$ python -q
>>> import numpy as np
>>> np.set_printoptions(precision=3, suppress=True, linewidth=120)
>>> J = np.load("mat.npy")
>>> J
array([[1.   , 0.2  , 0.04 , 0.008],
       [0.2  , 1.   , 0.2  , 0.04 ],
       [0.04 , 0.2  , 1.   , 0.2  ],
       [0.008, 0.04 , 0.2  , 1.   ]])
>>> w, V = np.linalg.eigh(J)
>>> np.linalg.eigvalsh(J @ J)
array([0.503, 0.715, 1.172, 1.856])
>>> (w > 1e-8).sum(), (w < -1e-8).sum()
(np.int64(4), np.int64(0))
>>> np.round(w.sum(), 3), np.trace(J)
(np.float64(4.0), np.float64(4.0))
>>> x0 = np.array([1, 5, 5, 1])
>>> h1 = np.maximum(J @ x0, 0)
>>> J.T @ h1
array([3.723, 8.018, 8.018, 3.723])
>>> np.maximum(J @ x0, 0) - np.maximum(-J @ x0, 0)
array([2.208, 6.24 , 6.24 , 2.208])
>>> np.tanh(J @ x0)
array([0.976, 1.   , 1.   , 0.976])
>>> print((J + J.T) / 2)
[[1.    0.2   0.04  0.008]
 [0.2   1.    0.2   0.04 ]
 [0.04  0.2   1.    0.2  ]
 [0.008 0.04  0.2   1.   ]]
>>> np.linalg.matrix_power(J, 4)
array([[1.268, 0.921, 0.441, 0.166],
       [0.921, 1.524, 0.999, 0.441],
       [0.441, 0.999, 1.524, 0.921],
       [0.166, 0.441, 0.921, 1.268]])
>>> np.sort(np.abs(np.linalg.eigvals(J)))
array([0.709, 0.846, 1.083, 1.362])
>>> np.round(np.linalg.det(J), 3)
np.float64(0.885)
>>> Y = np.linalg.inv(J)
>>> round(float(np.linalg.det(J) * np.linalg.det(Y)), 3)
1.0
>>> print(round(np.linalg.cond(J), 3))
1.921
>>> print((np.abs(Y) > 1e-9).astype(int))
[[1 1 0 0]
 [1 1 1 0]
 [0 1 1 1]
 [0 0 1 1]]
>>> np.round(np.linalg.det(J) * Y, 3) + 0
array([[ 0.922, -0.184,  0.   ,  0.   ],
       [-0.184,  0.958, -0.184,  0.   ],
       [ 0.   , -0.184,  0.958, -0.184],
       [ 0.   ,  0.   , -0.184,  0.922]])
>>> print(np.allclose(Y, J.T))
False
>>> Y.round(3) + 0
array([[ 1.042, -0.208,  0.   ,  0.   ],
       [-0.208,  1.083, -0.208,  0.   ],
       [ 0.   , -0.208,  1.083, -0.208],
       [ 0.   ,  0.   , -0.208,  1.042]])
>>> np.round(J @ Y, 3) + 0
array([[1., 0., 0., 0.],
       [0., 1., 0., 0.],
       [0., 0., 1., 0.],
       [0., 0., 0., 1.]])
>>> E = np.loadtxt("layer1.csv", delimiter=",")
>>> print(E)
[[ 0.  0.  0.]
 [ 0.  0.  0.]
 [ 0.  0.  0.]
 [ 0.  0.  0.]
 [ 1.  3. -1.]
 [ 0.  2.  1.]
 [ 0.  0.  0.]
 [-2.  3.  0.]
 [ 0.  0.  0.]
 [-3.  0.  1.]
 [ 1.  3. -1.]
 [ 1.  3. -1.]
 [-3.  0.  1.]
 [ 0.  0.  0.]
 [ 0.  0.  0.]
 [-3.  0.  1.]
 [ 0.  0.  0.]]
>>> # rows 0 and 1 are equal
>>> blk = np.stack([E, 4 * E, E[::-1]])
>>> (blk @ E.T).shape
(3, 17, 17)
>>> print(blk.sum(axis=0))
[[  0.   0.   0.]
 [ -3.   0.   1.]
 [  0.   0.   0.]
 [  0.   0.   0.]
 [  2.  15.  -4.]
 [  1.  13.   4.]
 [  1.   3.  -1.]
 [-13.  15.   1.]
 [  0.   0.   0.]
 [-17.   3.   5.]
 [  5.  15.  -5.]
 [  5.  17.  -4.]
 [-14.   3.   4.]
 [  0.   0.   0.]
 [  0.   0.   0.]
 [-15.   0.   5.]
 [  0.   0.   0.]]
>>> print(np.linalg.matrix_rank(blk))
[3 3 3]
>>> dist = np.linalg.norm(E[:, None] - E[None], axis=-1)
>>> np.linalg.matrix_rank(dist ** 2)
np.int64(5)
>>> np.linalg.norm(E, axis=1)
array([0.   , 0.   , 0.   , 0.   , 3.317, 2.236, 0.   , 3.606, 0.   , 3.162, 3.317, 3.317, 3.162, 0.   , 0.   , 3.162,
       0.   ])
>>> print(dist.mean(axis=1).argmax())
7
>>> np.linalg.norm(E - E.mean(axis=0), axis=1)
array([0.95 , 0.95 , 0.95 , 0.95 , 2.832, 1.578, 0.95 , 2.661, 0.95 , 2.822, 2.832, 2.832, 2.822, 0.95 , 0.95 , 2.822,
       0.95 ])
>>> dist[:5, :5]
array([[0.   , 0.   , 0.   , 0.   , 3.317],
       [0.   , 0.   , 0.   , 0.   , 3.317],
       [0.   , 0.   , 0.   , 0.   , 3.317],
       [0.   , 0.   , 0.   , 0.   , 3.317],
       [3.317, 3.317, 3.317, 3.317, 0.   ]])
>>> dist[11].round(6).argsort(kind="stable")[:4]
array([ 4, 10, 11,  5])
>>> G = np.cov(E, rowvar=False)
>>> G.shape
(3, 3)
>>> G
array([[ 1.89 ,  0.599, -0.721],
       [ 0.599,  1.779, -0.489],
       [-0.721, -0.489,  0.434]])
>>> np.argwhere(np.triu(np.abs(np.corrcoef(E.T)) > 0.8, 1))
array([], shape=(0, 2), dtype=int64)
>>> print(E.std(axis=0))
[1.334 1.294 0.639]
>>> np.polyfit(E[:, 0], E[:, 1], 1)
array([0.317, 0.973])
>>> round(np.corrcoef(E[:, 0], E[:, 1])[0, 1], 3)
np.float64(0.327)
>>> np.argsort(-E.std(axis=0).round(6), kind="stable")
array([0, 1, 2])
>>> O, _ = np.linalg.qr(np.array([[-1.0, 0.1, 0.0, 0.0, 0.2, 0.0],
...     [-1.7, -0.3, 0.0, 1.5, 1.9, 0.9],
...     [-0.4, -0.1, -1.1, -1.3, 0.1, -1.3],
...     [-0.1, 0.0, 1.4, -0.4, 0.3, 0.2],
...     [1.4, -0.5, -0.4, 0.1, 1.0, 1.2],
...     [0.7, 1.1, 0.5, -1.2, 1.3, 1.0]]))
>>> data = -3 * O
>>> data
array([[ 1.176, -0.436,  0.147,  0.387,  0.063,  2.693],
       [ 1.999,  0.398, -0.196, -1.107,  1.766, -0.679],
       [ 0.47 ,  0.165,  1.799,  2.145,  0.743, -0.602],
       [ 0.118, -0.019, -2.379,  1.71 ,  0.608, -0.184],
       [-1.646,  1.485,  0.133, -0.213,  1.771,  0.942],
       [-0.823, -2.534,  0.157, -0.239,  1.349, -0.057]])
>>> W = np.array([[5, 0, 9], [3, 7, 1], [7, 1, 8], [9, 9, 3], [2, 0, 4], [8, 4, 4]])
>>> coef = np.array([-1, 3, 3])
>>> hid = np.maximum(data @ W + coef, 0)
>>> np.linalg.matrix_rank(hid)
np.int64(3)
>>> (hid > 0).mean(axis=0)
array([0.5  , 0.667, 0.667])
>>> Z = np.array([[4, 0, 2], [0, 2, 5], [1, 4, 4]])
>>> (hid @ Z).round(6).argmax(axis=1)
array([2, 1, 2, 2, 2, 0])
>>> W @ Z
array([[29, 36, 46],
       [13, 18, 45],
       [36, 34, 51],
       [39, 30, 75],
       [12, 16, 20],
       [36, 24, 52]])
>>> rng = np.random.default_rng(21)
>>> Y = data + rng.integers(-2, 3, (6, 2)) @ rng.integers(-2, 3, (2, 6))
>>> print(Y)
[[ 4.176  0.564  0.147  0.387  0.063  1.693]
 [ 4.999  1.398 -0.196 -1.107  1.766 -1.679]
 [ 2.47   1.165  3.799  0.145  1.743  0.398]
 [-2.882 -2.019 -8.379  7.71  -2.392 -4.184]
 [ 1.354  2.485  0.133 -0.213  1.771 -0.058]
 [ 2.177 -0.534  6.157 -6.239  4.349  3.943]]
>>> np.abs(Y - data).sum(axis=1)
array([ 5.,  5.,  9., 24.,  5., 24.])
>>> np.round(np.linalg.svd(Y - data, compute_uv=False), 3) + 0
array([15.353,  5.682,  0.   ,  0.   ,  0.   ,  0.   ])
>>> O, r_ = np.linalg.qr(Y)
>>> O @ r_
array([[ 4.176,  0.564,  0.147,  0.387,  0.063,  1.693],
       [ 4.999,  1.398, -0.196, -1.107,  1.766, -1.679],
       [ 2.47 ,  1.165,  3.799,  0.145,  1.743,  0.398],
       [-2.882, -2.019, -8.379,  7.71 , -2.392, -4.184],
       [ 1.354,  2.485,  0.133, -0.213,  1.771, -0.058],
       [ 2.177, -0.534,  6.157, -6.239,  4.349,  3.943]])
>>> O.shape, r_.shape
((6, 6), (6, 6))
>>> print(np.round(np.trace(O @ O.T), 3))
6.0
>>> round(abs(r_[0, 0]), 3), round(float(np.linalg.norm(Y[:, 0])), 3)
(np.float64(7.963), 7.963)
>>> np.allclose(data, data.T)
False
>>> round(np.abs(np.linalg.eigvals(data)).max(), 3)
np.float64(3.0)
>>> np.linalg.determinant(data)
Traceback (most recent call last):
  File "<python-input-70>", line 1, in <module>
    np.linalg.determinant(data)
    ^^^^^^^^^^^^^^^^^^^^^
AttributeError: module 'numpy.linalg' has no attribute 'determinant'
>>> data.inv()
Traceback (most recent call last):
  File "<python-input-71>", line 1, in <module>
    data.inv()
    ^^^^^^^^
AttributeError: 'numpy.ndarray' object has no attribute 'inv'
>>> np.allclose(data @ data.T, data.T @ data)
True
>>> sv = 3 * 0.5 ** np.arange(3)
>>> feats = rng.normal(size=(25, 3)) * rng.permutation(sv)
>>> print(feats)
[[-2.542 -4.713  1.165]
 [ 1.453  6.55   0.907]
 [-1.537  3.856  0.471]
 [ 0.322 -2.46   0.002]
 [-0.22   2.678  0.093]
 [ 2.377 -2.323  0.353]
 [ 0.748 -2.593 -0.886]
 [ 1.52   1.552 -0.122]
 [ 0.592 -2.026  0.179]
 [-0.908  0.566  0.74 ]
 [-0.509  2.549 -0.776]
 [-0.433 -4.094 -0.075]
 [ 0.118 -0.592 -0.201]
 [ 2.01   4.271 -0.912]
 [ 1.761 -5.169 -0.551]
 [-0.26   0.333 -0.786]
 [-1.084  0.23  -0.52 ]
 [-0.962  1.999  0.699]
 [-0.09   0.055 -0.015]
 [-0.682 -1.534 -0.778]
 [ 0.973 -0.252 -0.103]
 [ 0.301  1.592  1.066]
 [-0.41  -1.204  0.15 ]
 [-1.268  3.817  0.695]
 [ 1.041 -0.359  0.555]]
>>> u, v = feats[5], feats[0]
>>> print(round(u @ v, 3))
5.319
>>> pr = (u @ v) / (u @ u) * u
>>> round((v - pr) @ u, 3)
np.float64(0.0)
>>> np.outer(u, v)
array([[ -6.043, -11.203,   2.77 ],
       [  5.907,  10.95 ,  -2.708],
       [ -0.898,  -1.665,   0.412]])
>>> v - pr
array([-3.674, -3.607,  0.997])
>>> dist = np.linalg.norm(feats[:, None] - feats[None], axis=-1)
>>> print(dist.shape)
(25, 25)
>>> np.flatnonzero(dist[15] < dist.mean() / 2)
array([ 9, 12, 15, 16, 18, 20, 22])
>>> (dist + 1e9 * np.eye(25)).round(6).argmin(axis=1)
array([11, 13, 23,  8, 10,  8,  3, 21,  3, 18,  4,  3, 18,  7, 11, 18, 15,  4, 12, 22, 24, 17, 12,  2, 20])
>>> np.unravel_index(dist.round(6).argmax(), dist.shape)
(np.int64(0), np.int64(1))
>>> print(np.linalg.matrix_rank(dist ** 2))
5
>>> Xs = feats - feats.mean(axis=0)
>>> Uu, sv, Vt = np.linalg.svd(Xs, full_matrices=False)
>>> np.linalg.matrix_rank(Xs)
np.int64(3)
>>> np.searchsorted(np.cumsum(sv ** 2) / (sv ** 2).sum(), 0.9) + 1
np.int64(2)
>>> print((np.sign(Uu[:, 0]) == np.sign(Uu[0, 0])).astype(int))
[1 0 0 1 0 1 1 0 1 0 0 1 1 0 1 0 0 0 1 1 1 0 1 0 1]
>>> A = np.loadtxt("run11.csv", delimiter=",")
>>> A
array([[ 9.,  4.,  4.,  7.,  4.,  3., 10.],
       [ 4.,  4.,  0.,  2.,  0.,  0.,  4.],
       [ 4.,  0.,  5.,  4.,  2.,  3.,  6.],
       [ 7.,  2.,  4.,  6.,  4.,  3.,  8.],
       [ 4.,  0.,  2.,  4.,  4.,  2.,  4.],
       [ 3.,  0.,  3.,  3.,  2.,  2.,  4.],
       [10.,  4.,  6.,  8.,  4.,  4., 12.]])
>>> # rank 3
>>> Y = A / np.linalg.norm(A, axis=1, keepdims=True)
>>> G = Y @ Y.T
>>> round(float(np.degrees(np.arccos(np.clip(G[1, 6], -1, 1)))), 3)
32.807
>>> np.argwhere(np.triu(np.abs(G) > 0.95, 1))
array([[0, 3],
       [0, 6],
       [2, 3],
       [2, 5],
       [2, 6],
       [3, 4],
       [3, 5],
       [3, 6],
       [4, 5],
       [5, 6]])
